$ python -q
>>> import numpy as np
>>> np.set_printoptions(precision=3, suppress=True, linewidth=140)
>>> W0 = np.loadtxt("test13.csv", delimiter=",")
>>> W0
array([[-1.,  1.,  1.,  1.,  1.,  1.,  1.,  1.,  1.,  1.],
       [ 1., -1.,  1.,  1.,  1.,  1.,  1.,  1.,  1.,  1.],
       [ 1.,  1., -1.,  1.,  1.,  1.,  1.,  1.,  1.,  1.],
       [ 1.,  1.,  1., -1.,  1.,  1.,  1.,  1.,  1.,  1.],
       [ 1.,  1.,  1.,  1., -1.,  1.,  1.,  1.,  1.,  1.],
       [ 1.,  1.,  1.,  1.,  1., -1.,  1.,  1.,  1.,  1.],
       [ 1.,  1.,  1.,  1.,  1.,  1., -1.,  1.,  1.,  1.],
       [ 1.,  1.,  1.,  1.,  1.,  1.,  1., -1.,  1.,  1.],
       [ 1.,  1.,  1.,  1.,  1.,  1.,  1.,  1., -1.,  1.],
       [ 1.,  1.,  1.,  1.,  1.,  1.,  1.,  1.,  1., -1.]])
>>> q, R = np.linalg.qr(W0)
>>> np.allclose(R.T @ R, W0.T @ W0)
True
>>> q.shape, R.shape
((10, 10), (10, 10))
>>> u = np.array([1, 1, 1, 0, 1, 0, 3, 2, 3, 3])
>>> A2 = W0 + np.outer(u, np.eye(10)[7])
>>> np.linalg.matrix_rank(A2 - W0)
np.int64(1)
>>> round(np.linalg.det(A2) / np.linalg.det(W0), 3), np.round(1 + np.linalg.solve(W0, u)[7], 3)
(np.float64(0.938), np.float64(0.937))
>>> x = np.array([-3, 0, 3, 1, 3, 3, 0, -1, 2, -2])
>>> rhs = W0 @ x
>>> rhs
array([12.,  6.,  0.,  4.,  0.,  0.,  6.,  8.,  2., 10.])
>>> np.linalg.solve(W0, rhs + W0[:, 5])
array([-3.,  0.,  3.,  1.,  3.,  4., -0., -1.,  2., -2.])
>>> np.round(np.linalg.solve(W0, rhs), 3) + 0
array([-3.,  0.,  3.,  1.,  3.,  3.,  0., -1.,  2., -2.])
>>> X = np.array([[-3, -3, -3, -3, -3],
...     [-3, -6, -6, -6, -6],
...     [-3, -6, -9, -9, -9],
...     [-3, -6, -9, -12, -12],
...     [-3, -6, -9, -12, -15]])
>>> # symmetric
>>> x = np.array([-2, 1, -1, -1, -2])
>>> rhs = X @ x
>>> rhs
array([15, 24, 36, 45, 51])
>>> np.linalg.solve(X.T, X[0])
array([ 1., -0., -0., -0., -0.])
>>> np.linalg.solve(X, rhs)
array([-2.,  1., -1., -1., -2.])
>>> F = np.tril(np.array([[0, 9, -4, -7, -6, -7, 9, -9, -8, -9, -2],
...     [-6, 4, -4, 8, -8, -5, 8, 6, -2, 7, -6],
...     [9, 8, -7, 9, -2, 1, 0, 3, -4, -7, 3],
...     [-7, -2, -8, 1, -2, -5, 0, 4, -3, 8, 7],
...     [-1, -8, -4, 0, 6, -1, 8, 1, -7, -8, 7],
...     [-5, 1, 1, -4, 5, -2, 6, 0, -1, -3, 4],
...     [9, 5, 1, -2, 7, -2, -2, 0, 9, 1, -7],
...     [-1, 9, -4, 3, 3, -8, 2, 6, -5, -1, -8],
...     [0, -2, -9, -8, 8, -6, 9, 5, 6, -5, 7],
...     [9, -6, -1, 7, 6, -8, 7, -5, 4, 6, 0],
...     [8, 6, -3, 9, 4, -1, 0, -1, -4, 3, 6]]), -1) + np.eye(11, dtype=int)
>>> F
array([[ 1,  0,  0,  0,  0,  0,  0,  0,  0,  0,  0],
       [-6,  1,  0,  0,  0,  0,  0,  0,  0,  0,  0],
       [ 9,  8,  1,  0,  0,  0,  0,  0,  0,  0,  0],
       [-7, -2, -8,  1,  0,  0,  0,  0,  0,  0,  0],
       [-1, -8, -4,  0,  1,  0,  0,  0,  0,  0,  0],
       [-5,  1,  1, -4,  5,  1,  0,  0,  0,  0,  0],
       [ 9,  5,  1, -2,  7, -2,  1,  0,  0,  0,  0],
       [-1,  9, -4,  3,  3, -8,  2,  1,  0,  0,  0],
       [ 0, -2, -9, -8,  8, -6,  9,  5,  1,  0,  0],
       [ 9, -6, -1,  7,  6, -8,  7, -5,  4,  1,  0],
       [ 8,  6, -3,  9,  4, -1,  0, -1, -4,  3,  1]])
>>> np.sort(np.abs(np.linalg.eigvals(F)))
array([1., 1., 1., 1., 1., 1., 1., 1., 1., 1., 1.])
>>> np.trace(F)
np.int64(11)
>>> (F + F.T) / 2
array([[ 1. , -3. ,  4.5, -3.5, -0.5, -2.5,  4.5, -0.5,  0. ,  4.5,  4. ],
       [-3. ,  1. ,  4. , -1. , -4. ,  0.5,  2.5,  4.5, -1. , -3. ,  3. ],
       [ 4.5,  4. ,  1. , -4. , -2. ,  0.5,  0.5, -2. , -4.5, -0.5, -1.5],
       [-3.5, -1. , -4. ,  1. ,  0. , -2. , -1. ,  1.5, -4. ,  3.5,  4.5],
       [-0.5, -4. , -2. ,  0. ,  1. ,  2.5,  3.5,  1.5,  4. ,  3. ,  2. ],
       [-2.5,  0.5,  0.5, -2. ,  2.5,  1. , -1. , -4. , -3. , -4. , -0.5],
       [ 4.5,  2.5,  0.5, -1. ,  3.5, -1. ,  1. ,  1. ,  4.5,  3.5,  0. ],
       [-0.5,  4.5, -2. ,  1.5,  1.5, -4. ,  1. ,  1. ,  2.5, -2.5, -0.5],
       [ 0. , -1. , -4.5, -4. ,  4. , -3. ,  4.5,  2.5,  1. ,  2. , -2. ],
       [ 4.5, -3. , -0.5,  3.5,  3. , -4. ,  3.5, -2.5,  2. ,  1. ,  1.5],
       [ 4. ,  3. , -1.5,  4.5,  2. , -0.5,  0. , -0.5, -2. ,  1.5,  1. ]])
>>> np.linalg.determinant(F)
Traceback (most recent call last):
  File "<python-input-28>", line 1, in <module>
    np.linalg.determinant(F)
    ^^^^^^^^^^^^^^^^^^^^^
AttributeError: module 'numpy.linalg' has no attribute 'determinant'
